% ipython --no-banner

In [1]: import numpy as np

In [2]: np.set_printoptions(precision=3, suppress=True, linewidth=100, sign=" ")

In [3]: tidy = lambda a: np.round(a, 3) + 0

In [4]: M = np.loadtxt("w.csv", delimiter=",")

In [5]: M
Out[5]: 
array([[ 0.,  0.,  0.,  0.,  0.,  1.,  0.,  0.,  0.],
       [ 0.,  1.,  0.,  0.,  0.,  0.,  0.,  0.,  0.],
       [ 0.,  0.,  0.,  0.,  0.,  0.,  1.,  0.,  0.],
       [ 0.,  0.,  0.,  0.,  1.,  0.,  0.,  0.,  0.],
       [ 0.,  0.,  1.,  0.,  0.,  0.,  0.,  0.,  0.],
       [ 0.,  0.,  0.,  1.,  0.,  0.,  0.,  0.,  0.],
       [ 0.,  0.,  0.,  0.,  0.,  0.,  0.,  0.,  1.],
       [ 0.,  0.,  0.,  0.,  0.,  0.,  0.,  1.,  0.],
       [ 1.,  0.,  0.,  0.,  0.,  0.,  0.,  0.,  0.]])

In [6]: left, sv, Vh = np.linalg.svd(M, full_matrices=False)

In [7]: left.T @ M @ Vh.T
Out[7]: 
array([[ 1.,  0.,  0.,  0.,  0.,  0.,  0.,  0.,  0.],
       [ 0.,  1.,  0.,  0.,  0.,  0.,  0.,  0.,  0.],
       [ 0.,  0.,  1.,  0.,  0.,  0.,  0.,  0.,  0.],
       [ 0.,  0.,  0.,  1.,  0.,  0.,  0.,  0.,  0.],
       [ 0.,  0.,  0.,  0.,  1.,  0.,  0.,  0.,  0.],
       [ 0.,  0.,  0.,  0.,  0.,  1.,  0.,  0.,  0.],
       [ 0.,  0.,  0.,  0.,  0.,  0.,  1.,  0.,  0.],
       [ 0.,  0.,  0.,  0.,  0.,  0.,  0.,  1.,  0.],
       [ 0.,  0.,  0.,  0.,  0.,  0.,  0.,  0.,  1.]])

In [8]: print(sv / sv[0])
[ 1.  1.  1.  1.  1.  1.  1.  1.  1.]

In [9]: (sv > 1e-8).sum()
Out[9]: np.int64(9)

In [10]: print(np.allclose(left * sv @ Vh, M))
True

In [11]: x = np.array([-1, 2, 1, 2, 0, 0, 2, 1, -1])

In [12]: target = M @ x

In [13]: target
Out[13]: array([ 0.,  2.,  2.,  0.,  1.,  2., -1.,  1., -1.])

In [14]: tidy(np.linalg.solve(M, target))
Out[14]: array([-1.,  2.,  1.,  2.,  0.,  0.,  2.,  1., -1.])

In [15]: tidy(np.linalg.solve(M, -3 * target))
Out[15]: array([ 3., -6., -3., -6.,  0.,  0., -6., -3.,  3.])

In [16]: tidy(np.linalg.solve(M.T, M[4]))
Out[16]: array([ 0.,  0.,  0.,  0.,  1.,  0.,  0.,  0.,  0.])

In [17]: X = np.array([[0, 0, 0, 0], [0, 0, 1, 0], [0, 1, 0, 0], [0, 0, 0, 0]])

In [18]: print(X[:, 0] @ X[:, 1])
0

In [19]: tidy(np.linalg.pinv(X))
Out[19]: 
array([[ 0.,  0.,  0.,  0.],
       [ 0.,  0.,  1.,  0.],
       [ 0.,  1.,  0.,  0.],
       [ 0.,  0.,  0.,  0.]])

In [20]: X @ X.T
Out[20]: 
array([[ 0,  0,  0,  0],
       [ 0,  1,  0,  0],
       [ 0,  0,  1,  0],
       [ 0,  0,  0,  0]])

In [21]: tidy(np.linalg.svd(X, compute_uv=False))
Out[21]: array([ 1.,  1.,  0.,  0.])

In [22]: X @ X
Out[22]: 
array([[ 0,  0,  0,  0],
       [ 0,  1,  0,  0],
       [ 0,  0,  1,  0],
       [ 0,  0,  0,  0]])

In [23]: np.trace(X @ X @ X) // 6
Out[23]: np.int64(0)

In [24]: X.sum(axis=0)
Out[24]: array([ 0,  1,  1,  0])

In [25]: L = np.diag(X.sum(axis=1)) - X

In [26]: np.linalg.matrix_rank(L)
Out[26]: np.int64(1)

In [27]: (np.linalg.eigvalsh(L) < 1e-8).sum()
Out[27]: np.int64(3)

In [28]: np.linalg.lstsq(X[:-1].T, X[-1])[2]
Out[28]: np.int32(2)

In [29]: C = np.sign(np.array([[-2, 0, -2, 1], [1, 2, 0, 2], [2, 1, -1, 2], [-1, 2, 1, -2]]))

In [30]: M2 = (np.tril(C, -1) + np.eye(4)) @ (np.triu(C, 1) + np.eye(4))

In [31]: w = np.array([-1, 2, 0, -3])

In [32]: W0 = np.rint(M2 * w @ np.linalg.inv(M2)) + 0

In [33]: print(W0)
[[ -3.   1.   0.  -1.]
 [-15.   3.   5.  -6.]
 [-21.   3.   8.  -9.]
 [-21.   1.  11. -10.]]

In [34]: M2 = W0[0, 0] * W0[1:] - np.outer(W0[1:, 0], W0[0])

In [35]: M2
Out[35]: 
array([[  0.,   6., -15.,   3.],
       [  0.,  12., -24.,   6.],
       [  0.,  18., -33.,   9.]])

In [36]: W0[:, 0] / W0[0, 0]
Out[36]: array([ 1.,  5.,  7.,  7.])

In [37]: np.linalg.matrix_rank(M2), np.linalg.matrix_rank(W0)
Out[37]: (np.int64(2), np.int64(3))

In [38]: np.flatnonzero(~M2.round(6).any(axis=1))
Out[38]: array([], dtype=int64)
